% ipython --no-banner

In [1]: import numpy as np

In [2]: np.set_printoptions(suppress=True, linewidth=140)

In [3]: data = np.load("arr.npy")

In [4]: print(data.round(2))
[[-0.91  0.58  0.18  0.45 -0.12  1.42]
 [ 0.58 -0.13 -0.26 -0.37  0.7  -0.09]
 [ 0.18 -0.26 -0.22  0.19 -0.92 -1.05]
 [ 0.45 -0.37  0.19 -0.38  0.3  -0.76]
 [-0.12  0.7  -0.92  0.3   0.43  1.7 ]
 [ 1.42 -0.09 -1.05 -0.76  1.7   0.2 ]]

In [5]: # rows and columns are dependent

In [6]: print([round(float(np.linalg.det(data[:i, :i])), 2) + 0 for i in range(1, 7)])
[-0.91, -0.22, 0.06, 0.0, 0.0, 0.0]

In [7]: print(round(np.linalg.eigvalsh(data).min(), 2))
-3.0

In [8]: print(np.all(np.linalg.eigvalsh(data) > 0))
False

In [9]: rng = np.random.default_rng(940548)

In [10]: other = data + rng.integers(-2, 3, (6, 3)) @ rng.integers(-2, 3, (3, 6))

In [11]: print(other.round(2))
[[-4.91  3.58 -2.82 -0.55 -1.12  7.42]
 [ 0.58 -2.13 -2.26 -3.37  2.7  -1.09]
 [-6.82 -2.26 -6.22  2.19 -1.92  0.95]
 [ 7.45 -1.37  5.19 -2.38  2.3  -5.76]
 [-5.12 -2.3  -5.92  1.3   0.43  1.7 ]
 [ 5.42 -6.09  0.95  0.24  3.7  -8.8 ]]

In [12]: print(np.round(np.linalg.svd(other - data, compute_uv=False), 2) + 0)
[18.97 11.03  4.52  0.    0.    0.  ]

In [13]: print(np.round(other - data, 2))
[[-4.  3. -3. -1. -1.  6.]
 [ 0. -2. -2. -3.  2. -1.]
 [-7. -2. -6.  2. -1.  2.]
 [ 7. -1.  5. -2.  2. -5.]
 [-5. -3. -5.  1.  0.  0.]
 [ 4. -6.  2.  1.  2. -9.]]

In [14]: F = np.array([[17.0, -12.0, -6.0, 6.0],
    ...:     [36.0, -25.0, -12.0, 12.0],
    ...:     [-12.0, -2.0, 13.0, -4.0],
    ...:     [-12.0, -2.0, 14.0, -5.0]])

In [15]: q = F.astype(float).copy()

In [16]: for j in range(4):
    ...:     q[:, j] -= q[:, :j] @ (q[:, :j].T @ q[:, j])
    ...:     q[:, j] /= np.linalg.norm(q[:, j])
    ...: 

In [17]: print(q.round(2))
[[ 0.39 -0.18 -0.49 -0.76]
 [ 0.83 -0.35  0.24  0.36]
 [-0.28 -0.65 -0.59  0.39]
 [-0.28 -0.65  0.6  -0.38]]

In [18]: print((F - F.T) / 2)
[[  0. -24.   3.   9.]
 [ 24.   0.  -5.   7.]
 [ -3.   5.   0.  -9.]
 [ -9.  -7.   9.   0.]]

In [19]: print(round(np.linalg.det(F), 2))
-63.0

In [20]: F.inv()
AttributeError: 'numpy.ndarray' object has no attribute 'inv'


In [21]: print(np.allclose(F @ F.T, F.T @ F))
False

In [22]: assert F == F.T
ValueError: The truth value of an array with more than one element is ambiguous. Use a.any() or a.all()


In [23]: print((F + F.T) / 2)
[[ 17.  12.  -9.  -3.]
 [ 12. -25.  -7.   5.]
 [ -9.  -7.  13.   5.]
 [ -3.   5.   5.  -5.]]

In [24]: vals, V = np.linalg.eigvalsh(data)
ValueError: too many values to unpack (expected 2)


In [25]: vals, V = np.linalg.eigh(data)

In [26]: print(np.round(V.T @ data @ V, 2) + 0)
[[-3.  0.  0.  0.  0.  0.]
 [ 0. -1.  0.  0.  0.  0.]
 [ 0.  0.  0.  0.  0.  0.]
 [ 0.  0.  0.  0.  0.  0.]
 [ 0.  0.  0.  0.  0.  0.]
 [ 0.  0.  0.  0.  0.  3.]]

In [27]: print(np.round(V.T @ V, 2) + 0)
[[1. 0. 0. 0. 0. 0.]
 [0. 1. 0. 0. 0. 0.]
 [0. 0. 1. 0. 0. 0.]
 [0. 0. 0. 1. 0. 0.]
 [0. 0. 0. 0. 1. 0.]
 [0. 0. 0. 0. 0. 1.]]

In [28]: print(np.round(V @ np.diag(vals) @ V.T, 2))
[[-0.91  0.58  0.18  0.45 -0.12  1.42]
 [ 0.58 -0.13 -0.26 -0.37  0.7  -0.09]
 [ 0.18 -0.26 -0.22  0.19 -0.92 -1.05]
 [ 0.45 -0.37  0.19 -0.38  0.3  -0.76]
 [-0.12  0.7  -0.92  0.3   0.43  1.7 ]
 [ 1.42 -0.09 -1.05 -0.76  1.7   0.2 ]]

In [29]: print((vals > 1e-8).sum(), (vals < -1e-8).sum())
1 2

In [30]: print(np.round(np.abs(V[:, -1]), 2))
[0.21 0.2  0.39 0.1  0.59 0.64]

In [31]: print(round(vals.sum(), 2), round(float(np.trace(data)), 2))
-1.0 -1.0

In [32]: print(vals.round(2) + 0)
[-3. -1.  0.  0.  0.  3.]

In [33]: print(np.abs(V[:, -1]).round(6).argmax())
5

In [34]: print([round(float(x), 2) for x in np.linalg.svd(F, compute_uv=False)[:3]])
[55.53, 18.21, 0.8]

In [35]: print(np.linalg.cond(F) > 100)
True

In [36]: print(round(float(np.linalg.norm(F, 2) / np.linalg.norm(F)), 2))
0.95

In [37]: vec = np.array([0, 1, -2, -1])

In [38]: h1 = np.maximum(F @ vec, 0)

In [39]: print(F.T @ h1)
[0. 0. 0. 0.]

In [40]: print(F * (h1 > 1e-9)[:, None])
[[ 0. -0. -0.  0.]
 [ 0. -0. -0.  0.]
 [-0. -0.  0. -0.]
 [-0. -0.  0. -0.]]

In [41]: print(np.round(np.tanh(F @ vec), 2))
[-1. -1. -1. -1.]

In [42]: W0 = np.loadtxt("sample4.csv", delimiter=",")

In [43]: print(W0)
[[  3.   1.   2.  -4.   4.   2.   3.  -1.  -5.  -3.  -4.  -5.]
 [  7.   3.   6.  -6.  -1.   4.   6.  -6.  -1.  -3.  -9.  -8.]
 [  7.  -2.   4. -11.  -2.   1.  10.  -3.  -5.  -5. -10.  -8.]
 [  8.  -4.   9.  -7.  -5.   1.  14.  -4.  -2.  -1. -10.  -8.]
 [  9.  -3.   6.  -6.  -8.   3.  16.  -9.  -4.   3. -10. -11.]
 [  8.  -3.   5.  -9. -13.  -2.  19. -14.   0.  -2.  -6.  -8.]
 [ 11.  -7.   0. -13. -15.  -7.  19. -12.   1.   1.  -6.  -6.]
 [  8.  -9.   3. -11. -15.  -2.  18. -10.  -4.   6.  -3.  -6.]
 [  7. -10.   7. -12. -10.   3.  21. -13.  -2.   6.  -5. -11.]
 [  5.  -9.   4. -13.  -9.   2.  23. -15.  -2.   1.  -8.  -9.]
 [  4.  -9.   1. -18. -12.   2.  22. -15.  -1.   0. -12.  -5.]
 [  9. -10.   4. -14. -14.  -1.  18. -18.   3.  -4.  -9. -10.]]

In [44]: vec = np.array([0, 1, -1, -2])

In [45]: y = F @ vec

In [46]: beta, lr = np.zeros(4), 1 / np.linalg.norm(F, 2) ** 2

In [47]: for i in range(5):
    ...:     beta -= lr * F.T @ (F @ beta - y)
    ...:     if i % 1 == 0: print(i, round(np.linalg.norm(F @ beta - y), 2))
    ...: 
0 21.11
1 18.85
2 16.83
3 15.03
4 13.42

In [48]: print(beta.round(2))
[-0.45  0.68 -0.18 -0.14]

In [49]: print(round(np.linalg.cond(F), 2))
715.53

In [50]: print(round(np.log10(np.linalg.cond(W0))))
3

In [51]: print(np.argsort(-np.linalg.norm(W0, axis=0).round(6), kind="stable")[:3])
[6 7 3]

In [52]: print(np.linalg.cond(W0) > 100)
True

In [53]: print(np.round(np.abs(np.linalg.svd(W0)[2][-1]), 2))
[0.5  0.08 0.26 0.1  0.02 0.59 0.25 0.2  0.13 0.26 0.26 0.25]

In [54]: print(np.linalg.matrix_rank(W0, rtol=0.1))
5

In [55]: def softmax(z):
    ...:     e = np.exp(z - z.max(axis=-1, keepdims=True))
    ...:     return e / e.sum(axis=-1, keepdims=True)
    ...: 

In [56]: print(np.round(softmax(W0).sum(axis=1), 2))
[1. 1. 1. 1. 1. 1. 1. 1. 1. 1. 1. 1.]

In [57]: print(np.round(softmax(W0[7] + 4), 2) + 0)
[0. 0. 0. 0. 0. 0. 1. 0. 0. 0. 0. 0.]

In [58]: att = W0 @ W0.T / np.sqrt(12)

In [59]: print(np.round(softmax(att)[7] @ W0, 2))
[  4.2   -9.04   1.12 -17.84 -12.08   1.88  21.84 -15.12  -0.84  -0.16 -11.88  -5.2 ]

In [60]: print(softmax(att).round(6).argmax(axis=1))
[ 2 11 10 11 11 11 11 10  8 10 10 11]

In [61]: Uu, sig, Vh = np.linalg.svd(W0)

In [62]: print(sig.round(2))
[99.83 23.42 14.28 12.6  10.21  6.44  6.02  5.29  3.63  3.38  1.15  0.11]

In [63]: print(np.argmax(sig[:-1] / (sig[1:] + 1e-6)) + 1)
11

In [64]: other = Uu[:, :11] @ np.diag(sig[:11]) @ Vh[:11]

In [65]: print(np.linalg.matrix_rank(other))
11

In [66]: print(round(float(np.abs(W0 - other).max()), 2))
0.04

In [67]: print(np.einsum("ij,ji->", F, F))
132.0

In [68]: print(np.kron(np.eye(2, dtype=int), F))
[[ 17. -12.  -6.   6.   0.  -0.  -0.   0.]
 [ 36. -25. -12.  12.   0.  -0.  -0.   0.]
 [-12.  -2.  13.  -4.  -0.  -0.   0.  -0.]
 [-12.  -2.  14.  -5.  -0.  -0.   0.  -0.]
 [  0.  -0.  -0.   0.  17. -12.  -6.   6.]
 [  0.  -0.  -0.   0.  36. -25. -12.  12.]
 [ -0.  -0.   0.  -0. -12.  -2.  13.  -4.]
 [ -0.  -0.   0.  -0. -12.  -2.  14.  -5.]]

In [69]: print(np.round(np.linalg.eigvals(F).sum().real, 2))
0.0

In [70]: mat = np.loadtxt("mat.csv", delimiter=",")

In [71]: print(mat)
[[  1.48   4.1    5.65  -0.61   0.14   4.17   5.62]
 [ -2.39   7.44 -11.2    2.55   3.82   0.05   1.67]
 [ -3.01   6.81 -10.04   3.25   1.57  -2.12   1.29]
 [  7.23   0.11   2.    -7.8    5.84   5.02  -7.74]
 [  4.06   0.45   2.19  -8.6    4.87   2.37  -6.12]
 [ -2.86   5.67 -10.61   3.86   4.88  -1.75   1.63]
 [  4.18   1.69   0.31  -7.55   4.4    3.87  -5.97]
 [ -3.25   6.72  -9.51   6.97   3.2   -1.54   0.37]
 [  1.23   1.57   5.27   2.71  -0.49   5.     5.6 ]
 [  0.06   2.51   5.6    2.16  -0.94   1.92   6.47]
 [  5.85   0.08   0.13  -8.56   3.8    3.88  -8.6 ]
 [ -3.04   5.75  -8.82   4.36   2.41  -0.4    2.43]
 [ -1.87   2.54   5.84   2.44  -1.16   3.94   7.39]
 [ -2.59   6.69 -12.17   4.28   2.04   0.83  -1.06]
 [  4.31  -0.03   1.45  -7.74   4.62   5.48  -7.65]
 [  5.98   2.06   0.56  -8.97   4.64   5.72  -8.29]
 [  6.75  -0.4   -1.81  -7.83   3.86   4.74  -6.71]
 [  4.19   1.43   1.38  -9.05   6.59   5.74  -5.74]
 [  1.34   2.79   5.32   1.49  -0.28   1.59   8.48]
 [ -4.38   7.33 -11.65   4.85   2.22  -2.23  -0.03]
 [  1.69   2.15   4.8    2.73  -0.57   2.54   7.74]
 [  0.5    1.99   4.93   1.39  -2.1    4.83   5.73]
 [ -0.92   3.16   6.38   0.97   0.33   4.42   6.39]
 [  5.29   2.34   0.96  -6.71   3.99   4.03  -6.09]
 [  0.01   4.14   6.19   3.12  -1.19   2.69   4.76]
 [ -2.02   1.54   5.86   0.68  -0.85   4.54   5.21]
 [ -0.67   4.1    5.19   3.79  -1.45   3.05   7.46]
 [ -3.89   5.72 -12.19   5.47   3.    -1.97   0.82]
 [  4.85   0.81   1.05  -8.16   4.16   4.66  -6.67]
 [ -2.86   4.53 -12.36   5.45   2.58  -1.3    2.41]
 [  0.5    3.06   5.1    3.64  -0.64   3.8    6.22]
 [ -3.43   7.29 -11.4    5.2    3.69  -2.39  -0.22]
 [  5.85   0.93   0.76  -8.5    4.53   5.    -8.43]
 [  6.59   2.29   1.18  -7.73   5.83   3.23  -8.6 ]
 [ -3.83   5.63 -11.75   4.56   3.85   0.09   2.11]
 [ -1.63   3.1    5.83   2.81  -0.18   5.18   8.07]
 [ -0.8    5.3  -10.4    6.54   4.14  -1.9    0.9 ]
 [  3.08   0.04   0.46  -8.09   6.48   3.32  -8.67]]

In [72]: other = mat + rng.integers(-2, 3, (38, 3)) @ rng.integers(-2, 3, (3, 7))

In [73]: print(other.round(2))
[[ -2.52  10.1    5.65   1.39  -5.86   2.17   7.62]
 [ -3.39  12.44 -13.2    4.55  -0.18   2.05   2.67]
 [ -0.01   3.81 -12.04   3.25   5.57  -0.12  -0.71]
 [  6.23   2.11  -4.    -2.8    6.84   2.02 -10.74]
 [  4.06   1.45   6.19 -11.6    1.87   5.37  -3.12]
 [ -3.86  10.67 -12.61   5.86   0.88   0.25   2.63]
 [  1.18   0.69   2.31  -7.55   4.4   -2.13  -5.97]
 [ -2.25   3.72 -15.51  10.97   9.2   -5.54  -4.63]
 [  0.23   1.57   7.27   1.71  -1.49   4.     6.6 ]
 [  0.06  -2.49   9.6   -0.84   2.06  -1.08   6.47]
 [  2.85   3.08   2.13  -8.56  -0.2    1.88  -6.6 ]
 [ -4.04   4.75 -10.82   6.36   4.41  -4.4    0.43]
 [ -2.87  -0.46   3.84   4.44   2.84  -2.06   4.39]
 [ -3.59   8.69 -18.17   9.28   3.04  -2.17  -4.06]
 [  3.31   2.97  -0.55  -5.74   2.62   5.48  -7.65]
 [  4.98  -2.94   6.56 -12.97   6.64   1.72  -7.29]
 [  5.75  -2.4   -7.81  -2.83   8.86  -2.26 -11.71]
 [  4.19   2.43  -2.62  -6.05   7.59   4.74  -7.74]
 [  3.34   4.79   1.32   3.49  -0.28   5.59   7.48]
 [ -3.38   6.33  -9.65   2.85   2.22  -0.23   0.97]
 [  1.69  -0.85   0.8    5.73   4.43  -2.46   3.74]
 [  3.5    4.99   2.93   1.39  -4.1   12.83   6.73]
 [  2.08   1.16   8.38  -2.03   1.33   9.42   7.39]
 [  7.29   0.34   4.96 -10.71   3.99   8.03  -4.09]
 [  1.01   8.14   4.19   4.12  -4.19   7.69   5.76]
 [  0.98   0.54   3.86   0.68   1.15   8.54   4.21]
 [  2.33   2.1    7.19   0.79  -0.45   8.05   8.46]
 [ -2.89   6.72 -10.19   3.47   1.     2.03   2.82]
 [  6.85   2.81  -2.95  -6.16   4.16   8.66  -7.67]
 [ -0.86   7.53 -12.36   4.45  -0.42   5.7    4.41]
 [  1.5    6.06   7.1    1.64  -4.64   9.8    9.22]
 [ -3.43   8.29 -15.4    8.2    4.69  -3.39  -2.22]
 [  3.85   4.93   4.76 -10.5   -1.47   7.    -4.43]
 [ 10.59  -3.71   1.18  -9.73  11.83   5.23 -10.6 ]
 [ -6.83   7.63 -13.75   7.56   2.85  -4.91   1.11]
 [  0.37   5.1    9.83  -1.19  -4.18  13.18  12.07]
 [  1.2    3.3   -6.4    2.54   4.14   2.1    2.9 ]
 [  6.08   0.04   2.46 -11.09   5.48  10.32  -6.67]]

In [74]: print(np.round(np.linalg.svd(other - mat, compute_uv=False), 2) + 0)
[36.64 26.14 22.19  0.    0.    0.    0.  ]

In [75]: print(np.linalg.matrix_rank(other - mat, tol=1e-8))
3
